>>> import numpy as np
>>> import numpy.linalg as la
>>> np.set_printoptions(precision=3, suppress=True, linewidth=100, legacy="1.25")
>>> K = np.load("block12.npy")
>>> K
array([[-3.,  1.,  0.,  0.,  0.,  0.,  0.,  0.,  0.],
       [ 0., -3.,  1.,  0.,  0.,  0.,  0.,  0.,  0.],
       [ 0.,  0., -3.,  1.,  0.,  0.,  0.,  0.,  0.],
       [ 0.,  0.,  0., -3.,  1.,  0.,  0.,  0.,  0.],
       [ 0.,  0.,  0.,  0., -3.,  1.,  0.,  0.,  0.],
       [ 0.,  0.,  0.,  0.,  0., -3.,  1.,  0.,  0.],
       [ 0.,  0.,  0.,  0.,  0.,  0., -3.,  1.,  0.],
       [ 0.,  0.,  0.,  0.,  0.,  0.,  0., -3.,  1.],
       [ 0.,  0.,  0.,  0.,  0.,  0.,  0.,  0., -3.]])
>>> K @ K
array([[ 9., -6.,  1.,  0.,  0.,  0.,  0.,  0.,  0.],
       [ 0.,  9., -6.,  1.,  0.,  0.,  0.,  0.,  0.],
       [ 0.,  0.,  9., -6.,  1.,  0.,  0.,  0.,  0.],
       [ 0.,  0.,  0.,  9., -6.,  1.,  0.,  0.,  0.],
       [ 0.,  0.,  0.,  0.,  9., -6.,  1.,  0.,  0.],
       [ 0.,  0.,  0.,  0.,  0.,  9., -6.,  1.,  0.],
       [ 0.,  0.,  0.,  0.,  0.,  0.,  9., -6.,  1.],
       [ 0.,  0.,  0.,  0.,  0.,  0.,  0.,  9., -6.],
       [ 0.,  0.,  0.,  0.,  0.,  0.,  0.,  0.,  9.]])
>>> np.prod(np.diag(K)), round(la.det(K), 3)
(-19683.0, -19683.0)
>>> B = K / np.sqrt((K ** 2).mean(axis=1, keepdims=True))
>>> la.matrix_rank(B) == la.matrix_rank(K)
True
>>> print(la.norm(B, axis=1))
[3. 3. 3. 3. 3. 3. 3. 3. 3.]
>>> print(la.matrix_rank(K - K.mean(axis=1, keepdims=True)))
8
>>> B[3]
array([ 0.   ,  0.   ,  0.   , -2.846,  0.949,  0.   ,  0.   ,  0.   ,  0.   ])
>>> X = np.load("test5.npy")
>>> X
array([[ 5.,  2.,  1.,  3.],
       [ 2.,  8.,  2.,  6.],
       [ 1.,  2.,  5.,  3.],
       [ 3.,  6.,  3., 13.]])
>>> round(float(la.det(X.T)), 3)
1216.0
>>> np.einsum("ij,ji->", X, X)
409.0
>>> np.einsum("ii->", X)
31.0
>>> w, V = la.eigh(X)
>>> x0 = np.array([2, 1, 1, 2])
>>> la.eigvalsh(X[1:, 1:])
array([ 4.,  4., 18.])
>>> V * np.sqrt(w) @ V.T
array([[2.157, 0.315, 0.157, 0.472],
       [0.315, 2.629, 0.315, 0.944],
       [0.157, 0.315, 2.157, 0.472],
       [0.472, 0.944, 0.472, 3.415]])
>>> x0 @ X @ x0 / (x0 @ x0), np.round(w[0], 3), np.round(w[-1], 3)
(16.1, 4.0, 19.0)
>>> (np.sign(V[:, -1].round(6)) == np.sign(V[0, -1].round(6))).astype(int)
array([1, 1, 1, 1])
>>> np.abs(X).sum(axis=1).max(), np.round(np.abs(w).max(), 3)
(25.0, 19.0)
>>> V * np.maximum(w, 0) @ V.T
array([[ 5.,  2.,  1.,  3.],
       [ 2.,  8.,  2.,  6.],
       [ 1.,  2.,  5.,  3.],
       [ 3.,  6.,  3., 13.]])
>>> x0 @ X @ x0
161.0
>>> B = np.array([[1, -1, 1, 2], [-1, 2, 2, -2], [0, 0, 1, -2], [-1, -1, 1, 2]])
>>> W2 = np.array([[3, 0, -3, 0, 2],
...     [0, 2, 1, 1, 0],
...     [-1, -2, 3, -1, 0],
...     [1, -2, 2, 1, 3],
...     [-3, 1, -1, -3, 3]])
>>> mat = np.block([[B, np.zeros((4, 5))], [np.zeros((5, 4)), W2]])
>>> mat
array([[ 1., -1.,  1.,  2.,  0.,  0.,  0.,  0.,  0.],
       [-1.,  2.,  2., -2.,  0.,  0.,  0.,  0.,  0.],
       [ 0.,  0.,  1., -2.,  0.,  0.,  0.,  0.,  0.],
       [-1., -1.,  1.,  2.,  0.,  0.,  0.,  0.,  0.],
       [ 0.,  0.,  0.,  0.,  3.,  0., -3.,  0.,  2.],
       [ 0.,  0.,  0.,  0.,  0.,  2.,  1.,  1.,  0.],
       [ 0.,  0.,  0.,  0., -1., -2.,  3., -1.,  0.],
       [ 0.,  0.,  0.,  0.,  1., -2.,  2.,  1.,  3.],
       [ 0.,  0.,  0.,  0., -3.,  1., -1., -3.,  3.]])
>>> rng = np.random.default_rng(42)
>>> idx = rng.permutation(9)
>>> B = mat[:, idx] * rng.choice([-1, 1], 9)
>>> B
array([[-2., -1.,  0.,  1.,  0.,  0., -1.,  0.,  0.],
       [ 2.,  1.,  0.,  2.,  0.,  0.,  2.,  0.,  0.],
       [ 2., -0.,  0.,  1.,  0.,  0.,  0.,  0.,  0.],
       [-2.,  1.,  0.,  1.,  0.,  0., -1.,  0.,  0.],
       [-0., -0.,  0.,  0.,  3., -3.,  0.,  0.,  2.],
       [-0., -0.,  1.,  0.,  0.,  1.,  0.,  2.,  0.],
       [-0., -0., -1.,  0., -1.,  3.,  0., -2.,  0.],
       [-0., -0.,  1.,  0.,  1.,  2.,  0., -2.,  3.],
       [-0., -0., -3.,  0., -3., -1.,  0.,  1.,  3.]])
>>> left, _, Vh = la.svd(mat.T @ B)
>>> np.round(left @ Vh, 3) + 0
array([[ 0., -1.,  0.,  0.,  0.,  0.,  0.,  0.,  0.],
       [ 0.,  0.,  0.,  0.,  0.,  0.,  1.,  0.,  0.],
       [ 0.,  0.,  0.,  1.,  0.,  0.,  0.,  0.,  0.],
       [-1.,  0.,  0.,  0.,  0.,  0.,  0.,  0.,  0.],
       [ 0.,  0.,  0.,  0.,  1.,  0.,  0.,  0.,  0.],
       [ 0.,  0.,  0.,  0.,  0.,  0.,  0.,  1.,  0.],
       [ 0.,  0.,  0.,  0.,  0.,  1.,  0.,  0.,  0.],
       [ 0.,  0.,  1.,  0.,  0.,  0.,  0.,  0.,  0.],
       [ 0.,  0.,  0.,  0.,  0.,  0.,  0.,  0.,  1.]])
